>>> import numpy as np
>>> from numpy import linalg as LA
>>> np.set_printoptions(precision=2, suppress=True, linewidth=120, legacy="1.25")
>>> def rnd(a):
...     return np.round(a, 2) + 0
... 
>>> q, _ = LA.qr(np.array([[-0.9, 0.3, 1.8, 1.2, -2.2],
...     [1.4, -0.3, 0.0, -1.4, 0.1],
...     [0.3, 0.4, -0.2, 0.9, -0.1],
...     [0.1, 0.2, -0.6, 0.3, 0.5],
...     [-0.7, 0.4, 0.4, 0.3, 0.5]]))
>>> w = np.array([8, 6, 9, 8, -2])
>>> A = q @ np.diag(w) @ q.T
>>> rnd(A)
array([[ 7.84,  0.03,  0.85, -2.69,  0.25],
       [ 0.03,  8.09,  0.38, -1.36,  0.11],
       [ 0.85,  0.38,  5.07,  2.78, -1.18],
       [-2.69, -1.36,  2.78,  0.48,  0.86],
       [ 0.25,  0.11, -1.18,  0.86,  7.51]])
>>> w, evecs = LA.eigh(A)
>>> vec = np.array([-2, -1, -1, -2, 2])
>>> rnd(LA.eigvalsh(A[1:, 1:]))
array([-1.22,  6.05,  8.  ,  8.33])
>>> rnd(vec @ A @ vec / (vec @ vec)), rnd(w[0]), rnd(w[-1])
(4.32, -2.0, 9.0)
>>> (np.sign(evecs[:, -1].round(6)) == np.sign(evecs[0, -1].round(6))).astype(int)
array([1, 1, 0, 0, 0])
>>> m1 = np.loadtxt("test19.csv", delimiter=",")
>>> m1
array([[ 1.,  0.,  0.,  0.,  0.],
       [-3.,  1.,  0.,  0.,  0.],
       [-3.,  2.,  1.,  0.,  0.],
       [-1., -3.,  1.,  1.,  0.],
       [-2., -1.,  2.,  0.,  1.]])
>>> [int(LA.matrix_rank(LA.matrix_power(m1, p))) for p in range(1, 6)]
[5, 5, 5, 5, 5]
>>> m1 @ m1
array([[  1.,   0.,   0.,   0.,   0.],
       [ -6.,   1.,   0.,   0.,   0.],
       [-12.,   4.,   1.,   0.,   0.],
       [  4.,  -4.,   2.,   1.,   0.],
       [ -7.,   2.,   4.,   0.,   1.]])
>>> np.prod(np.diag(m1)), rnd(LA.det(m1))
(1.0, 1.0)
>>> w, evecs = LA.eig(m1)
>>> np.prod(w)
1.0
>>> rnd(np.sort(LA.eigvals(LA.inv(m1))))
array([1.+0.j, 1.+0.j, 1.+0.j, 1.+0.j, 1.+0.j])
>>> w
array([1., 1., 1., 1., 1.])
>>> other = LA.inv(A)
>>> (np.abs(other) > 1e-9).astype(int)
array([[1, 1, 1, 1, 1],
       [1, 1, 1, 1, 1],
       [1, 1, 1, 1, 1],
       [1, 1, 1, 1, 1],
       [1, 1, 1, 1, 1]])
>>> rnd(LA.inv(other))
array([[ 7.84,  0.03,  0.85, -2.69,  0.25],
       [ 0.03,  8.09,  0.38, -1.36,  0.11],
       [ 0.85,  0.38,  5.07,  2.78, -1.18],
       [-2.69, -1.36,  2.78,  0.48,  0.86],
       [ 0.25,  0.11, -1.18,  0.86,  7.51]])
>>> other = m1 / LA.norm(m1, axis=1, keepdims=True)
>>> cov = other @ other.T
>>> np.argwhere(np.triu(np.abs(cov) > 0.95, 1))
array([], shape=(0, 2), dtype=int64)
>>> rnd(cov)
array([[ 1.  , -0.95, -0.8 , -0.29, -0.63],
       [-0.95,  1.  ,  0.93,  0.  ,  0.5 ],
       [-0.8 ,  0.93,  1.  , -0.15,  0.51],
       [-0.29,  0.  , -0.15,  1.  ,  0.64],
       [-0.63,  0.5 ,  0.51,  0.64,  1.  ]])
>>> (cov - 2 * np.eye(5)).round(6).argmax(axis=1)
array([3, 2, 1, 4, 3])
>>> rnd(cov[3])
array([-0.29,  0.  , -0.15,  1.  ,  0.64])
>>> rnd(LA.det(m1.T))
1.0
>>> rnd(LA.eigvals(m1).sum().real)
5.0
>>> J = np.load("x.npy")
>>> J
array([[ 6, -9,  6,  6,  3],
       [ 2, -3,  2,  2,  1],
       [ 6, -7,  2,  0,  9],
       [ 6, -8,  4,  3,  6],
       [ 0,  1, -2, -3,  3],
       [ 4, -4,  0, -2,  8]])
>>> rk = LA.matrix_rank(J)
>>> rk
2
>>> null = LA.svd(J)[2][rk:].T
>>> null.shape
(5, 3)
>>> [int(LA.matrix_rank(J[:i])) for i in range(1, len(J) + 1)]
[1, 1, 2, 2, 2, 2]
>>> LA.cond(J) > 100
True
>>> rnd(LA.norm(J, 2) / LA.norm(J))
0.92
>>> np.argsort(-LA.norm(J, axis=0).round(6), kind="stable")[:3]
array([1, 4, 0])
>>> K = np.array([[0, 2, 0], [3, 0, 0], [0, 0, -3]])
>>> w, evecs = LA.eig(K)
>>> rnd(np.sort(LA.eigvals(K.T)))
array([-3.  , -2.45,  2.45])
>>> rnd(np.sort(LA.eigvals(K @ K)))
array([6., 6., 9.])
>>> rnd(np.sort(LA.eigvals(K).real))
array([-3.  , -2.45,  2.45])
>>> (K != 0).astype(int)
array([[0, 1, 0],
       [1, 0, 0],
       [0, 0, 1]])
>>> q = K.astype(float).copy()
>>> for j in range(3):
...     q[:, j] -= q[:, :j] @ (q[:, :j].T @ q[:, j])
...     q[:, j] /= LA.norm(q[:, j])
... 
>>> q.T @ q
array([[1., 0., 0.],
       [0., 1., 0.],
       [0., 0., 1.]])
>>> q.T @ K
array([[3., 0., 0.],
       [0., 2., 0.],
       [0., 0., 3.]])
>>> left, sig, Vh = LA.svd(K, full_matrices=False)
>>> rnd(np.cumsum(sig ** 2) / np.sum(sig ** 2))
array([0.41, 0.82, 1.  ])
>>> rnd(np.sqrt((sig ** 2).sum())), rnd(LA.norm(K))
(4.69, 4.69)
>>> sig
array([3., 3., 2.])
>>> np.allclose(left * sig @ Vh, K)
True
>>> T = np.stack([K, 5 * K, K[::-1]])
>>> (T @ K.T).shape
(3, 3, 3)
>>> rnd(LA.norm(T, axis=(1, 2)))
array([ 4.69, 23.45,  4.69])
>>> rnd(LA.det(T))
array([  18., 2250.,  -18.])
>>> F = np.array([[0.3, -1.8, -1.0, 0.4, 0.0],
...     [0.9, 0.1, 0.7, 0.6, 0.0],
...     [2.7, -0.1, 0.3, -2.0, -0.9],
...     [-0.3, -0.4, 0.3, -0.8, 0.1],
...     [-1.4, 0.0, -1.0, -0.8, 0.2],
...     [-0.2, 2.1, -0.1, 1.1, -0.1],
...     [-1.0, 0.2, -0.9, -1.5, -0.8],
...     [-0.4, 0.1, 0.8, -1.0, 0.7],
...     [-0.3, -0.1, -1.1, 1.3, 0.9],
...     [-0.4, 0.3, 0.3, -0.3, -0.5],
...     [-1.0, -0.3, 0.8, -1.2, -0.1],
...     [-0.7, 0.4, -0.6, 0.4, 0.1],
...     [0.9, -1.6, -0.2, 1.2, -0.4],
...     [-1.1, 1.0, -0.2, -1.0, -0.5],
...     [-0.1, 1.5, -0.9, -1.2, -1.5],
...     [1.2, -0.8, 0.0, 0.1, -2.2],
...     [-1.0, -0.8, 1.8, -1.8, 0.0],
...     [-1.0, 1.7, 0.9, -0.6, -0.6]])
>>> F[5] *= 20
>>> F
array([[ 0.3, -1.8, -1. ,  0.4,  0. ],
       [ 0.9,  0.1,  0.7,  0.6,  0. ],
       [ 2.7, -0.1,  0.3, -2. , -0.9],
       [-0.3, -0.4,  0.3, -0.8,  0.1],
       [-1.4,  0. , -1. , -0.8,  0.2],
       [-4. , 42. , -2. , 22. , -2. ],
       [-1. ,  0.2, -0.9, -1.5, -0.8],
       [-0.4,  0.1,  0.8, -1. ,  0.7],
       [-0.3, -0.1, -1.1,  1.3,  0.9],
       [-0.4,  0.3,  0.3, -0.3, -0.5],
       [-1. , -0.3,  0.8, -1.2, -0.1],
       [-0.7,  0.4, -0.6,  0.4,  0.1],
       [ 0.9, -1.6, -0.2,  1.2, -0.4],
       [-1.1,  1. , -0.2, -1. , -0.5],
       [-0.1,  1.5, -0.9, -1.2, -1.5],
       [ 1.2, -0.8,  0. ,  0.1, -2.2],
       [-1. , -0.8,  1.8, -1.8,  0. ],
       [-1. ,  1.7,  0.9, -0.6, -0.6]])
>>> q, evecs = LA.qr(F[:, :2])[0], LA.qr(F[:, 2:])[0]
>>> sig = LA.svd(q.T @ evecs, compute_uv=False)
>>> rnd(np.degrees(np.arccos(sig.clip(0, 1))))
array([10.64, 74.66])
>>> rnd(LA.norm(q @ q.T - evecs @ evecs.T, 2))
1.0
>>> rnd(sig)
array([0.98, 0.26])
>>> rnd(LA.svd(F, compute_uv=False))
array([47.79,  5.28,  4.35,  3.34,  2.18])
>>> rnd(F.sum(axis=0))
array([-6.7, 41.4, -2. , 13.8, -7.5])
>>> F[:, 5]
Traceback (most recent call last):
  File "<python-input-72>", line 1, in <module>
    F[:, 5]
    ~^^^^^^
IndexError: index 5 is out of bounds for axis 1 with size 5
>>> rnd(LA.norm(F))
48.44
>>> rnd(F.mean(axis=0))
array([-0.37,  2.3 , -0.11,  0.77, -0.42])
>>> rnd(np.diff(F, axis=0))
array([[  0.6,   1.9,   1.7,   0.2,   0. ],
       [  1.8,  -0.2,  -0.4,  -2.6,  -0.9],
       [ -3. ,  -0.3,   0. ,   1.2,   1. ],
       [ -1.1,   0.4,  -1.3,   0. ,   0.1],
       [ -2.6,  42. ,  -1. ,  22.8,  -2.2],
       [  3. , -41.8,   1.1, -23.5,   1.2],
       [  0.6,  -0.1,   1.7,   0.5,   1.5],
       [  0.1,  -0.2,  -1.9,   2.3,   0.2],
       [ -0.1,   0.4,   1.4,  -1.6,  -1.4],
       [ -0.6,  -0.6,   0.5,  -0.9,   0.4],
       [  0.3,   0.7,  -1.4,   1.6,   0.2],
       [  1.6,  -2. ,   0.4,   0.8,  -0.5],
       [ -2. ,   2.6,   0. ,  -2.2,  -0.1],
       [  1. ,   0.5,  -0.7,  -0.2,  -1. ],
       [  1.3,  -2.3,   0.9,   1.3,  -0.7],
       [ -2.2,   0. ,   1.8,  -1.9,   2.2],
       [  0. ,   2.5,  -0.9,   1.2,  -0.6]])
>>> F.shape
(18, 5)
>>> cov = np.cov(F, rowvar=False)
>>> np.argsort(-F.std(axis=0).round(6), kind="stable")
array([1, 3, 0, 2, 4])
>>> E = np.loadtxt("mat.csv", delimiter=",")
>>> rnd(E)
array([[0.16, 0.14, 0.24, 0.22, 0.24],
       [0.3 , 0.15, 0.19, 0.22, 0.15],
       [0.11, 0.21, 0.42, 0.26, 0.  ],
       [0.24, 0.12, 0.06, 0.06, 0.53],
       [0.08, 0.21, 0.25, 0.38, 0.08]])
>>> t = np.radians(90)
>>> R = np.eye(5)
>>> R[2, 2] = R[4, 4] = np.cos(t)
>>> R[2, 4], R[4, 2] = -np.sin(t), np.sin(t)
>>> rnd(R)
array([[ 1.,  0.,  0.,  0.,  0.],
       [ 0.,  1.,  0.,  0.,  0.],
       [ 0.,  0.,  0.,  0., -1.],
       [ 0.,  0.,  0.,  1.,  0.],
       [ 0.,  0.,  1.,  0.,  0.]])
>>> other = E @ R.T
>>> rnd(LA.det(R)), np.trace(R)
(1.0, 3.0)
>>> np.allclose(E @ E.T, other @ other.T)
True
